$ ipython --no-banner

In [1]: import numpy as np

In [2]: from numpy import linalg as LA

In [3]: np.set_printoptions(precision=1, suppress=True, linewidth=140, floatmode="fixed")

In [4]: E = np.load("test1.npy")

In [5]: E
Out[5]: 
array([[ 0.0,  4.0, -2.5],
       [ 0.0,  1.9,  0.8],
       [ 0.2,  1.7,  0.2],
       [ 0.8,  0.1,  0.9],
       [-0.6,  0.4, -2.2],
       [ 0.3,  1.0,  2.4],
       [-0.4,  1.3,  0.1],
       [ 1.4, -0.1,  1.2],
       [ 0.0,  0.7,  0.4],
       [ 0.3, -0.3, -0.6],
       [ 0.3, -1.4,  0.2],
       [ 2.7,  0.4, -0.5],
       [-1.5, -0.6, -2.2],
       [-1.7, -0.1,  0.0]])

In [6]: Xs = (E - E.mean(axis=0)) / E.std(axis=0)

In [7]: print(np.argwhere(np.abs(Xs) > 2))
[[ 0  1]
 [11  0]]

In [8]: Xs.std(axis=0)
Out[8]: array([1.0, 1.0, 1.0])

In [9]: c = LA.lstsq(np.delete(Xs, 2, axis=1), Xs[:, 2])[0]

In [10]: c
Out[10]: array([ 0.3, -0.2])

In [11]: round(1 - np.var(Xs[:, 2] - np.delete(Xs, 2, axis=1) @ c), 1)
Out[11]: np.float64(0.1)

In [12]: Xs = E - E.mean(axis=0)

In [13]: Uu, sigma, vt = LA.svd(Xs, full_matrices=False)

In [14]: print(LA.matrix_rank(Xs))
3

In [15]: np.abs(vt[-1])
Out[15]: array([0.9, 0.2, 0.5])

In [16]: sigma
Out[16]: array([5.5, 4.6, 3.4])

In [17]: print(np.abs(vt[0]).argmax())
2

In [18]: np.abs(Uu[:, 0]).argmax()
Out[18]: np.int64(0)

In [19]: vt[0] * np.sign(vt[0, np.abs(vt[0]).argmax()])
Out[19]: array([ 0.4, -0.4,  0.8])

In [20]: np.searchsorted(np.cumsum(sigma ** 2) / (sigma ** 2).sum(), 0.9) + 1
Out[20]: np.int64(3)

In [21]: x0 = np.array([0, -3, -3])

In [22]: y = E @ x0

In [23]: np.round(LA.pinv(E) @ E, 1) + 0
Out[23]: 
array([[1.0, 0.0, 0.0],
       [0.0, 1.0, 0.0],
       [0.0, 0.0, 1.0]])

In [24]: rng = np.random.default_rng(15)

In [25]: y = y + 0.1 * rng.normal(size=14)

In [26]: print(y)
[ -4.6  -8.2  -5.7  -3.1   5.5 -10.1  -4.3  -3.2  -3.4   2.9   3.7   0.2   8.4   0.3]

In [27]: c, *_ = LA.lstsq(E, y)

In [28]: c.round(1) + 0
Out[28]: array([ 0.0, -3.0, -3.0])

In [29]: np.round(LA.norm(y - E @ c), 1)
Out[29]: np.float64(0.3)

In [30]: [round(float(LA.norm(LA.solve(E.T @ E + lam * np.eye(3), E.T @ y))), 2) for lam in (0, 1, 10, 100)]
Out[30]: [4.27, 4.06, 2.88, 0.77]

In [31]: np.round(E.T @ (y - E @ c), 1) + 0
Out[31]: array([0.0, 0.0, 0.0])

In [32]: idx = E[:, 0] > np.median(E[:, 0])

In [33]: f = E[idx].mean(axis=0) - E[~idx].mean(axis=0)

In [34]: np.argsort(-np.abs(f).round(6), kind="stable")
Out[34]: array([0, 2, 1])

In [35]: print(np.round((((E - E.mean(axis=0)) @ f > 0) == idx).mean(), 1))
0.9

In [36]: W0 = np.load("x.npy")

In [37]: W0
Out[37]: 
array([[0, 1, 1, 0],
       [0, 0, 1, 1],
       [1, 0, 0, 1],
       [1, 1, 0, 0]])

In [38]: hat = np.triu(np.array([[2, 5, 3, -9], [1, -8, -2, 4], [1, 2, -7, 9], [-4, 0, 7, 2]]), 1) + np.eye(4)

In [39]: Y = hat @ W0 @ LA.inv(hat)

In [40]: np.round(LA.det(Y), 1)
Out[40]: np.float64(0.0)

In [41]: hat @ W0 - W0 @ hat
Out[41]: 
array([[ -6.0,  -9.0,   7.0,  -5.0],
       [  2.0,   4.0,   0.0, -11.0],
       [  9.0,   4.0,  -3.0,   9.0],
       [  0.0,  -5.0,  -1.0,   5.0]])
